>>> import numpy as np
>>> np.set_printoptions(precision=2, suppress=True, linewidth=120, legacy="1.25")
>>> rnd = lambda a: np.round(a, 2) + 0
>>> W0 = np.array([[2.0, -3.0, 0.0], [4.0, -1.0, 0.0], [0.0, 0.0, -9.0]])
>>> # 2 blocks once reordered
>>> rnd(np.abs(np.linalg.eigvals(W0)).max())
9.0
>>> rnd(np.linalg.matrix_power(W0, 3))
array([[ -28.,   27.,    0.],
       [ -36.,   -1.,    0.],
       [   0.,    0., -729.]])
>>> J = np.loadtxt("case15.csv", delimiter=",")
>>> rnd(J)
array([[-1.05,  0.52, -1.17,  1.8 ],
       [ 0.52, -0.33,  0.3 , -0.96],
       [-1.17,  0.3 , -0.53, -0.59],
       [ 1.8 , -0.96, -0.59, -0.09]])
>>> # null space of dimension 1
>>> rnd(np.trace(np.linalg.pinv(J) @ J))
3.0
>>> rnd(J @ np.linalg.pinv(J) @ J)
array([[-1.05,  0.52, -1.17,  1.8 ],
       [ 0.52, -0.33,  0.3 , -0.96],
       [-1.17,  0.3 , -0.53, -0.59],
       [ 1.8 , -0.96, -0.59, -0.09]])
>>> np.allclose(J[:-1].T @ np.linalg.lstsq(J[:-1].T, J[-1])[0], J[-1])
True
>>> np.unique(J.round(6), axis=0).shape
(4, 4)
>>> U, s, vt = np.linalg.svd(J)
>>> np.argmax(s[:-1] / (s[1:] + 1e-6)) + 1
3
>>> M2 = U[:, :3] @ np.diag(s[:3]) @ vt[:3]
>>> rnd(M2)
array([[-1.05,  0.52, -1.17,  1.8 ],
       [ 0.52, -0.33,  0.3 , -0.96],
       [-1.17,  0.3 , -0.53, -0.59],
       [ 1.8 , -0.96, -0.59, -0.09]])
>>> rnd(np.abs(J - M2).max())
0.0
>>> np.linalg.matrix_rank(J, rtol=0.05)
3
>>> rnd(np.linalg.norm(J - M2, 2)), rnd(s[3])
(0.0, 0.0)
>>> rnd(np.linalg.norm(J))
3.74
>>> np.linalg.matrix_rank(J)
3
>>> np.linalg.rank(J)
Traceback (most recent call last):
  File "<python-input-23>", line 1, in <module>
    np.linalg.rank(J)
    ^^^^^^^^^^^^^^
AttributeError: module 'numpy.linalg' has no attribute 'rank'
>>> np.count_nonzero(J)
16
>>> rnd(J - J[0])
array([[ 0.  ,  0.  ,  0.  ,  0.  ],
       [ 1.57, -0.85,  1.48, -2.76],
       [-0.12, -0.21,  0.64, -2.4 ],
       [ 2.85, -1.47,  0.58, -1.89]])
>>> J[4]
Traceback (most recent call last):
  File "<python-input-26>", line 1, in <module>
    J[4]
    ~^^^
IndexError: index 4 is out of bounds for axis 0 with size 4
>>> rnd(np.diff(J, axis=0))
array([[ 1.57, -0.85,  1.48, -2.76],
       [-1.69,  0.63, -0.84,  0.36],
       [ 2.97, -1.26, -0.06,  0.51]])
>>> K = np.load("data.npy")
>>> K
array([[ 1,  0,  0],
       [ 1,  1,  0],
       [ 1, -1,  1]])
>>> (K + K.T) / 2
array([[ 1. ,  0.5,  0.5],
       [ 0.5,  1. , -0.5],
       [ 0.5, -0.5,  1. ]])
>>> np.linalg.matrix_power(K, 2)
array([[ 1,  0,  0],
       [ 2,  1,  0],
       [ 1, -2,  1]])
>>> np.prod(np.diag(K)), rnd(np.linalg.det(K))
(1, 1.0)
>>> [int(np.linalg.matrix_rank(np.linalg.matrix_power(K, p))) for p in range(1, 4)]
[3, 3, 3]
>>> np.linalg.matrix_power(K - np.diag(np.diag(K)), 3)
array([[0, 0, 0],
       [0, 0, 0],
       [0, 0, 0]])
>>> K @ K
array([[ 1,  0,  0],
       [ 2,  1,  0],
       [ 1, -2,  1]])
>>> M2 = np.array([[-4, -3], [-2, -4], [-4, 1]])
>>> np.einsum("ij,ij->i", K, K)
array([1, 2, 3])
>>> np.vstack([K, M2.T]).shape
(5, 3)
>>> np.linalg.matrix_rank(np.vstack([K, M2.T]))
3
>>> K.shape
(3, 3)
>>> np.diff(K, axis=0)
array([[ 0,  1,  0],
       [ 0, -2,  1]])
>>> np.unravel_index(np.abs(K).argmax(), K.shape)
(0, 0)
>>> np.abs(K).max()
1
>>> np.linalg.matrix_rank(K)
3
>>> K.sum(axis=0)
array([3, 0, 1])
>>> rnd(np.linalg.svd(K, compute_uv=False))
array([1.88, 1.53, 0.35])
>>> np.count_nonzero(K)
6
>>> F = np.loadtxt("run3.csv", delimiter=",")
>>> F
array([[ -2.92,   7.19,  -9.9 ,   3.96],
       [  0.  ,   2.97,   4.32,   4.72],
       [ -7.2 ,  11.43, -20.73,  -6.11],
       [ -2.82,  26.64, -17.01,  22.19],
       [ -3.08,  -3.22,   2.36, -11.27],
       [  4.25,  -4.58,   0.52,  -3.8 ],
       [  2.4 ,  -8.76,   7.7 ,  -0.22],
       [  0.44,   6.03,  -5.  ,  13.09],
       [  9.44,  -6.92,  17.43,   8.7 ],
       [ -2.2 ,  -7.8 ,  10.12, -12.26],
       [ 15.5 , -20.46,  13.41,  -8.72],
       [  3.91,  -7.74,   1.53, -11.52],
       [  4.01,   2.33,  -7.4 , -21.77],
       [ -6.95,   7.48,  -7.44,  -4.56],
       [-17.17,  23.83, -26.58,   8.44],
       [ -2.84,  -3.44,   5.08,   4.19],
       [-16.68,  18.96, -22.5 ,   2.24],
       [ -7.54,   7.27,  -9.42,   1.42],
       [ -7.16,  21.69, -10.98,  25.65],
       [ -1.95,  -1.12,  -5.34,  -8.93],
       [ -0.53,   4.15,  -7.46,  -1.62]])
>>> Ac = (F - F.mean(axis=0)) / F.std(axis=0)
>>> Ac.std(axis=0)
array([1., 1., 1., 1.])
>>> coef = np.linalg.lstsq(np.delete(Ac, 3, axis=1), Ac[:, 3])[0]
>>> rnd(1 - np.var(Ac[:, 3] - np.delete(Ac, 3, axis=1) @ coef))
0.71
>>> hat = F @ np.linalg.solve(F.T @ F, F.T)
>>> rnd(np.trace(hat))
4.0
>>> np.allclose(hat @ hat, hat)
True
>>> rnd(np.linalg.eigvalsh(hat))
array([0., 0., 0., 0., 0., 0., 0., 0., 0., 0., 0., 0., 0., 0., 0., 0., 0., 1., 1., 1., 1.])
>>> np.count_nonzero(F)
83
>>> F[:, 4]
Traceback (most recent call last):
  File "<python-input-59>", line 1, in <module>
    F[:, 4]
    ~^^^^^^
IndexError: index 4 is out of bounds for axis 1 with size 4
>>> rnd(F.mean(axis=0))
array([-1.86,  3.62, -4.16,  0.18])
>>> F.shape
(21, 4)
>>> rnd(F.sum(axis=0))
array([-39.09,  75.93, -87.29,   3.82])
>>> X = np.load("arr.npy")
>>> X
array([[  6.85,   9.31,   1.95],
       [  2.25,   6.32,   1.67],
       [  0.67,   5.12,   1.53],
       [ -0.23,   4.35,   1.43],
       [ -1.2 ,   3.36,   1.28],
       [ -1.38,   3.14,   1.24],
       [ -2.04,   1.78,   0.94],
       [ -1.99,   1.32,   0.8 ],
       [ -1.89,   1.11,   0.73],
       [ -0.52,   0.22,   0.21],
       [ -0.21,   0.09,   0.09],
       [ -0.19,   0.08,   0.08],
       [  0.02,  -0.01,  -0.01],
       [  0.11,  -0.06,  -0.06],
       [  0.25,  -0.32,  -0.29],
       [ -0.05,  -0.58,  -0.48],
       [ -0.33,  -0.73,  -0.55],
       [ -0.43,  -0.77,  -0.58],
       [ -1.36,  -1.14,  -0.74],
       [ -2.31,  -1.46,  -0.85],
       [ -2.74,  -1.6 ,  -0.89],
       [ -2.91,  -1.66,  -0.91],
       [ -2.95,  -1.67,  -0.91],
       [ -3.4 ,  -1.81,  -0.95],
       [ -3.44,  -1.83,  -0.96],
       [ -8.17,  -3.24,  -1.26],
       [ -8.54,  -3.35,  -1.27],
       [-22.84,  -7.41,  -1.78]])
>>> Ac = X - X.mean(axis=0)
>>> vecs = np.linalg.svd(Ac)[2][:2]
>>> M2 = Ac - Ac @ vecs.T @ vecs
>>> rnd(np.diag(vecs.T @ vecs))
array([1.  , 0.88, 0.12])
>>> rnd(M2.std(axis=0))
array([0.01, 0.09, 0.26])
>>> A = np.load("out14.npy")
>>> A
array([[-2,  0,  0],
       [ 0, -2,  0],
       [ 0,  0, -2]])
>>> # triangular, det is the product of the diagonal
>>> [round(float(np.linalg.det(A[:i, :i])), 2) + 0 for i in range(1, 4)]
[-2.0, 4.0, -8.0]
>>> np.all(np.linalg.eigvalsh(A) > 0)
False
>>> dist = np.linalg.norm(F[:, None] - F[None], axis=-1)
>>> (dist + 1e9 * np.eye(21)).round(6).argmin(axis=1)
array([17, 15, 13, 18, 11, 11, 15,  0,  6,  4,  6,  4, 19, 17, 16,  1, 14,  0,  3,  4,  0])
>>> np.unravel_index(dist.round(6).argmax(), dist.shape)
(10, 14)
>>> dist[12].round(6).argsort(kind="stable")[:4]
array([12, 19, 11,  4])
>>> rng = np.random.default_rng(98)
>>> lab = rng.permutation(3)
>>> lab
array([2, 1, 0])
>>> M2 = A[lab][:, lab]
>>> M2
array([[-2,  0,  0],
       [ 0, -2,  0],
       [ 0,  0, -2]])
>>> np.diag(M2)
array([-2, -2, -2])
>>> np.allclose(M2, A)
True
>>> rnd(np.linalg.det(M2)), rnd(np.linalg.det(A[lab]))
(-8.0, 8.0)
>>> (A @ A)[0]
array([4, 0, 0])
>>> np.allclose(A @ A.T, A.T @ A)
True
>>> np.sort(np.abs(np.fft.fft(A[0]))), rnd(np.sort(np.linalg.svd(A, compute_uv=False)))
(array([2., 2., 2.]), array([2., 2., 2.]))
>>> A @ (-1.0) ** np.arange(3)
array([-2.,  2., -2.])
>>> A @ np.ones(3)
array([-2., -2., -2.])
>>> np.fft.fft(A[0])
array([-2.+0.j, -2.+0.j, -2.+0.j])
>>> feats = np.loadtxt("a.csv", delimiter=",")
>>> feats
array([[6., 0.],
       [0., 0.],
       [9., 0.],
       [3., 0.],
       [9., 0.]])
>>> np.diff(feats, axis=0)
array([[-6.,  0.],
       [ 9.,  0.],
       [-6.,  0.],
       [ 6.,  0.]])
>>> rnd(np.linalg.svd(feats, compute_uv=False))
array([14.39,  0.  ])
>>> feats.sum(axis=1)
array([6., 0., 9., 3., 9.])
>>> feats[:, 2]
Traceback (most recent call last):
  File "<python-input-98>", line 1, in <module>
    feats[:, 2]
    ~~~~~^^^^^^
IndexError: index 2 is out of bounds for axis 1 with size 2
>>> np.count_nonzero(feats)
4
>>> rk = np.linalg.matrix_rank(feats)
>>> rk
1
>>> null = np.linalg.svd(feats)[2][rk:].T
>>> null @ null.T
array([[0., 0.],
       [0., 1.]])
>>> np.linalg.matrix_rank(feats.T @ feats), np.linalg.matrix_rank(feats @ feats.T)
(1, 1)
>>> [int(np.linalg.matrix_rank(feats[:, :j + 1])) for j in range(2)]
[1, 1]
>>> M = np.diag(np.array([2, 0, -3, -1, -1]))
>>> M
array([[ 2,  0,  0,  0,  0],
       [ 0,  0,  0,  0,  0],
       [ 0,  0, -3,  0,  0],
       [ 0,  0,  0, -1,  0],
       [ 0,  0,  0,  0, -1]])
>>> # equal to its transpose
>>> M @ M
array([[4, 0, 0, 0, 0],
       [0, 0, 0, 0, 0],
       [0, 0, 9, 0, 0],
       [0, 0, 0, 1, 0],
       [0, 0, 0, 0, 1]])
>>> np.trace(M)
-3
>>> rnd(np.abs(np.linalg.eigvals(M)).max())
3.0
>>> (M + M.T) / 2
array([[ 2.,  0.,  0.,  0.,  0.],
       [ 0.,  0.,  0.,  0.,  0.],
       [ 0.,  0., -3.,  0.,  0.],
       [ 0.,  0.,  0., -1.,  0.],
       [ 0.,  0.,  0.,  0., -1.]])
>>> w, vecs = np.linalg.eigh(M)
>>> x0 = np.array([1, 2, 1, 2, -2])
>>> rnd(np.linalg.eigvalsh(M[1:, 1:]))
array([-3., -1., -1.,  0.])
>>> np.abs(M).sum(axis=1).max(), np.abs(w).max()
(3, 3.0)
>>> rnd(x0 @ M @ x0 / (x0 @ x0)), w[0], w[-1]
(-0.64, -3.0, 2.0)
>>> vecs * np.maximum(w, 0) @ vecs.T
array([[2., 0., 0., 0., 0.],
       [0., 0., 0., 0., 0.],
       [0., 0., 0., 0., 0.],
       [0., 0., 0., 0., 0.],
       [0., 0., 0., 0., 0.]])
>>> rnd(np.linalg.eigvalsh(M).min())
-3.0
